% ipython --no-banner

In [1]: import numpy as np

In [2]: from numpy import linalg as LA

In [3]: np.set_printoptions(precision=2, suppress=True, linewidth=160, sign=" ")

In [4]: M = np.load("layer8.npy")

In [5]: M
Out[5]: 
array([[-3, -9, -3, -2, -6, -2],
       [ 6, -6,  3,  4, -4,  2],
       [-6, -9,  0, -4, -6,  0],
       [-2, -6, -2, -2, -6, -2],
       [ 4, -4,  2,  4, -4,  2],
       [-4, -6,  0, -4, -6,  0]])

In [6]: np.allclose(M @ M.T, M.T @ M)
Out[6]: False

In [7]: assert M == M.T
ValueError: The truth value of an array with more than one element is ambiguous. Use a.any() or a.all()


In [8]: LA.determinant(M)
AttributeError: module 'numpy.linalg' has no attribute 'determinant'


In [9]: np.trace(M)
Out[9]: np.int64(-15)

In [10]: round(np.abs(LA.eigvals(M)).max(), 2)
Out[10]: np.float64(16.45)

In [11]: (M - M.T) / 2
Out[11]: 
array([[ 0. , -7.5,  1.5,  0. , -5. ,  1. ],
       [ 7.5,  0. ,  6. ,  5. ,  0. ,  4. ],
       [-1.5, -6. ,  0. , -1. , -4. ,  0. ],
       [ 0. , -5. ,  1. ,  0. , -5. ,  1. ],
       [ 5. ,  0. ,  4. ,  5. ,  0. ,  4. ],
       [-1. , -4. ,  0. , -1. , -4. ,  0. ]])

In [12]: u = np.array([3, 1, -1, 2, 2, 1])

In [13]: M2 = M + np.outer(u, np.eye(6)[0])

In [14]: LA.matrix_rank(LA.inv(M2) - LA.inv(M), tol=1e-8)
Out[14]: np.int64(1)

In [15]: np.round(LA.det(M2) / LA.det(M), 2), round(float(1 + LA.solve(M, u)[0]), 2)
Out[15]: (np.float64(1.77), 1.77)

In [16]: M2 = M ** -1
ValueError: Integers to negative integer powers are not allowed.


In [17]: M2 = LA.inv(M)

In [18]: round(LA.slogdet(M)[0], 2)
Out[18]: np.float64(1.0)

In [19]: np.round(LA.inv(M2), 2) + 0
Out[19]: 
array([[-3., -9., -3., -2., -6., -2.],
       [ 6., -6.,  3.,  4., -4.,  2.],
       [-6., -9.,  0., -4., -6.,  0.],
       [-2., -6., -2., -2., -6., -2.],
       [ 4., -4.,  2.,  4., -4.,  2.],
       [-4., -6.,  0., -4., -6.,  0.]])

In [20]: np.round(LA.cond(M), 2)
Out[20]: np.float64(54.95)

In [21]: np.round(M @ M2, 2) + 0
Out[21]: 
array([[ 1.,  0.,  0.,  0.,  0.,  0.],
       [ 0.,  1.,  0.,  0.,  0.,  0.],
       [ 0.,  0.,  1.,  0.,  0.,  0.],
       [ 0.,  0.,  0.,  1.,  0.,  0.],
       [ 0.,  0.,  0.,  0.,  1.,  0.],
       [ 0.,  0.,  0.,  0.,  0.,  1.]])

In [22]: (np.abs(M2) > 1e-9).astype(int)
Out[22]: 
array([[ 1,  1,  1,  1,  1,  1],
       [ 1,  1,  1,  1,  1,  1],
       [ 1,  1,  1,  1,  1,  1],
       [ 1,  1,  1,  1,  1,  1],
       [ 1,  1,  1,  1,  1,  1],
       [ 1,  1,  1,  1,  1,  1]])

In [23]: X = np.loadtxt("sample7.csv", delimiter=",")

In [24]: X
Out[24]: 
array([[ 0., -1.,  0.,  1.,  2.,  0.,  2., -2.,  0., -2.,  1., -2.],
       [-2.,  0., -2.,  2.,  0.,  1.,  0.,  1., -2.,  2., -2., -1.],
       [ 0.,  1.,  2., -1., -2., -1.,  0.,  2., -2.,  1.,  2., -1.],
       [-1.,  0.,  2., -2., -1.,  0.,  2.,  1.,  0., -2., -2., -1.],
       [ 0.,  1.,  1., -2., -1.,  2.,  2., -1.,  0.,  0., -2.,  0.],
       [ 2.,  0.,  2., -1.,  0., -2.,  2.,  1., -1.,  1.,  1., -2.],
       [ 0.,  0.,  2.,  1., -2., -1.,  2.,  1.,  1.,  2.,  2.,  0.],
       [ 0., -2., -1.,  1.,  2.,  1.,  2.,  0.,  0.,  0., -2.,  1.],
       [-2.,  2., -2.,  2., -2.,  2.,  0.,  1.,  0., -2.,  2.,  1.],
       [-1.,  0., -2.,  1.,  0.,  2.,  1.,  1., -2.,  2.,  0.,  0.],
       [ 2., -1., -2., -2., -1., -2., -2.,  2., -2., -1.,  0., -1.],
       [ 1., -2., -2.,  1.,  0., -1.,  1., -1., -1.,  2.,  0., -1.]])

In [25]: u = np.array([4, 2, 1, 5, 5, 5, 3, 3, 5, 0, 4, 2])

In [26]: M2 = X + np.outer(u, np.eye(12)[7])

In [27]: LA.matrix_rank(M2 - X)
Out[27]: np.int64(1)

In [28]: LA.matrix_rank(LA.inv(M2) - LA.inv(X), tol=1e-8)
Out[28]: np.int64(1)

In [29]: np.round(LA.det(M2) / LA.det(X), 2), round(float(1 + LA.solve(X, u)[7]), 2)
Out[29]: (np.float64(2.11), 2.11)

In [30]: mat = np.load("arr.npy")

In [31]: mat
Out[31]: 
array([[ 0.  , -0.07, -0.76,  0.41,  0.13,  0.41, -0.26],
       [ 0.4 , -0.41, -0.22, -0.21, -0.7 ,  0.13,  0.28],
       [ 0.65,  0.68, -0.18,  0.06, -0.01, -0.25,  0.05],
       [-0.22, -0.12, -0.52, -0.48,  0.07, -0.64, -0.16],
       [ 0.11,  0.19,  0.06, -0.68,  0.04,  0.5 , -0.48],
       [-0.36,  0.32,  0.07,  0.23, -0.69, -0.13, -0.46],
       [-0.47,  0.46, -0.24, -0.22, -0.11,  0.27,  0.62]])

In [32]: # orthonormal columns

In [33]: q, vecs = LA.qr(mat[:, :3])[0], LA.qr(mat[:, 3:])[0]

In [34]: sigma = LA.svd(q.T @ vecs, compute_uv=False)

In [35]: sigma.round(2) + 0
Out[35]: array([ 0.,  0.,  0.])

In [36]: (sigma > 0.9).sum()
Out[36]: np.int64(0)

In [37]: LA.rank(mat)
AttributeError: module 'numpy.linalg' has no attribute 'rank'


In [38]: LA.matrix_rank(mat)
Out[38]: np.int64(7)

In [39]: round(float(LA.norm(mat)), 2)
Out[39]: 2.65

In [40]: np.count_nonzero(mat)
Out[40]: np.int64(48)

In [41]: mat.shape
Out[41]: (7, 7)

In [42]: mat.sum(axis=1)
Out[42]: array([-0.15, -0.74,  0.99, -2.05, -0.26, -1.03,  0.31])

In [43]: mat.mean(axis=0)
Out[43]: array([ 0.02,  0.15, -0.26, -0.13, -0.18,  0.04, -0.06])

In [44]: np.zeros(7, 7)
TypeError: Cannot interpret '7' as a data type


In [45]: round(np.abs(mat).max(), 2)
Out[45]: np.float64(0.76)

In [46]: round(float(LA.norm(mat, 1)), 2), round(float(LA.norm(mat, np.inf)), 2)
Out[46]: (2.33, 2.37)

In [47]: round(LA.norm(mat, "nuc"), 2)
Out[47]: np.float64(7.0)

In [48]: Uu, sigma, Vh = LA.svd(mat, full_matrices=False)

In [49]: np.cumsum(sigma ** 2) / np.sum(sigma ** 2)
Out[49]: array([ 0.14,  0.29,  0.43,  0.57,  0.71,  0.86,  1.  ])

In [50]: round(float(np.sqrt((sigma ** 2).sum())), 2), round(LA.norm(mat), 2)
Out[50]: (2.65, np.float64(2.65))

In [51]: Uu.shape, sigma.shape, Vh.shape
Out[51]: ((7, 7), (7,), (7, 7))

In [52]: np.allclose(Uu * sigma @ Vh, mat)
Out[52]: True

In [53]: np.round(Uu.T @ mat @ Vh.T, 2) + 0
Out[53]: 
array([[ 1.,  0.,  0.,  0.,  0.,  0.,  0.],
       [ 0.,  1.,  0.,  0.,  0.,  0.,  0.],
       [ 0.,  0.,  1.,  0.,  0.,  0.,  0.],
       [ 0.,  0.,  0.,  1.,  0.,  0.,  0.],
       [ 0.,  0.,  0.,  0.,  1.,  0.,  0.],
       [ 0.,  0.,  0.,  0.,  0.,  1.,  0.],
       [ 0.,  0.,  0.,  0.,  0.,  0.,  1.]])

In [54]: E = np.load("dump.npy")

In [55]: E
Out[55]: 
array([[-0.71,  0.  ,  0.  ,  0.71,  0.  ],
       [ 0.  ,  1.  ,  0.  ,  0.  ,  0.  ],
       [ 0.  ,  0.  ,  1.  ,  0.  ,  0.  ],
       [-0.71,  0.  ,  0.  , -0.71,  0.  ],
       [ 0.  ,  0.  ,  0.  ,  0.  ,  1.  ]])

In [56]: u = np.array([6, 5, 4])

In [57]: np.correlate(E[0], E[4], "full")
Out[57]: array([-0.71,  0.  ,  0.  ,  0.71,  0.  ,  0.  ,  0.  ,  0.  ,  0.  ])

In [58]: np.convolve(E[0], u)
Out[58]: array([-4.24, -3.54, -2.83,  4.24,  3.54,  2.83,  0.  ])

In [59]: np.polyval(u, E[0])
Out[59]: array([  3.46,   4.  ,   4.  ,  10.54,   4.  ])

In [60]: hat = np.triu(np.array([[5, 5, 3, 4, 0],
    ...:     [0, 2, 5, 4, 5],
    ...:     [3, 1, 5, 4, 2],
    ...:     [5, 4, 1, 1, 4],
    ...:     [1, 0, 1, 1, 5]]), 1) + np.eye(5)

In [61]: M2 = hat @ E @ LA.inv(hat)

In [62]: round(float(LA.det(M2)), 2)
Out[62]: 1.0

In [63]: np.poly(M2)
Out[63]: array([ 1.  , -1.59, -0.24,  0.24,  1.59, -1.  ])

In [64]: hat @ E - E @ hat
Out[64]: 
array([[-2.83,  8.54,  5.12,  0.  , -2.83],
       [-2.83,  0.  ,  0.  , -6.83,  0.  ],
       [-2.83,  0.  ,  0.  , -6.83,  0.  ],
       [ 0.  ,  3.54,  2.12,  2.83,  6.83],
       [ 0.  ,  0.  ,  0.  ,  0.  ,  0.  ]])

In [65]: np.round(E.T @ E, 2) + 0
Out[65]: 
array([[ 1.,  0.,  0.,  0.,  0.],
       [ 0.,  1.,  0.,  0.,  0.],
       [ 0.,  0.,  1.,  0.,  0.],
       [ 0.,  0.,  0.,  1.,  0.],
       [ 0.,  0.,  0.,  0.,  1.]])

In [66]: q, vecs = LA.qr(E[:, :3])[0], LA.qr(E[:, 3:])[0]

In [67]: sigma = LA.svd(q.T @ vecs, compute_uv=False)

In [68]: sigma.round(2) + 0
Out[68]: array([ 0.,  0.])

In [69]: np.kron(np.eye(2, dtype=int), E)
Out[69]: 
array([[-0.71,  0.  ,  0.  ,  0.71,  0.  , -0.  ,  0.  ,  0.  ,  0.  ,  0.  ],
       [ 0.  ,  1.  ,  0.  ,  0.  ,  0.  ,  0.  ,  0.  ,  0.  ,  0.  ,  0.  ],
       [ 0.  ,  0.  ,  1.  ,  0.  ,  0.  ,  0.  ,  0.  ,  0.  ,  0.  ,  0.  ],
       [-0.71,  0.  ,  0.  , -0.71,  0.  , -0.  ,  0.  ,  0.  , -0.  ,  0.  ],
       [ 0.  ,  0.  ,  0.  ,  0.  ,  1.  ,  0.  ,  0.  ,  0.  ,  0.  ,  0.  ],
       [-0.  ,  0.  ,  0.  ,  0.  ,  0.  , -0.71,  0.  ,  0.  ,  0.71,  0.  ],
       [ 0.  ,  0.  ,  0.  ,  0.  ,  0.  ,  0.  ,  1.  ,  0.  ,  0.  ,  0.  ],
       [ 0.  ,  0.  ,  0.  ,  0.  ,  0.  ,  0.  ,  0.  ,  1.  ,  0.  ,  0.  ],
       [-0.  ,  0.  ,  0.  , -0.  ,  0.  , -0.71,  0.  ,  0.  , -0.71,  0.  ],
       [ 0.  ,  0.  ,  0.  ,  0.  ,  0.  ,  0.  ,  0.  ,  0.  ,  0.  ,  1.  ]])

In [70]: LA.eigvals(E)
Out[70]: array([-0.71+0.71j, -0.71-0.71j,  1.  +0.j  ,  1.  +0.j  ,  1.  +0.j  ])

In [71]: round(LA.det(E[::-1]), 2)
Out[71]: np.float64(1.0)

In [72]: np.poly(E)
Out[72]: array([ 1.  , -1.59, -0.24,  0.24,  1.59, -1.  ])

In [73]: round(np.einsum("ij,ji->", E, E), 2)
Out[73]: np.float64(3.0)
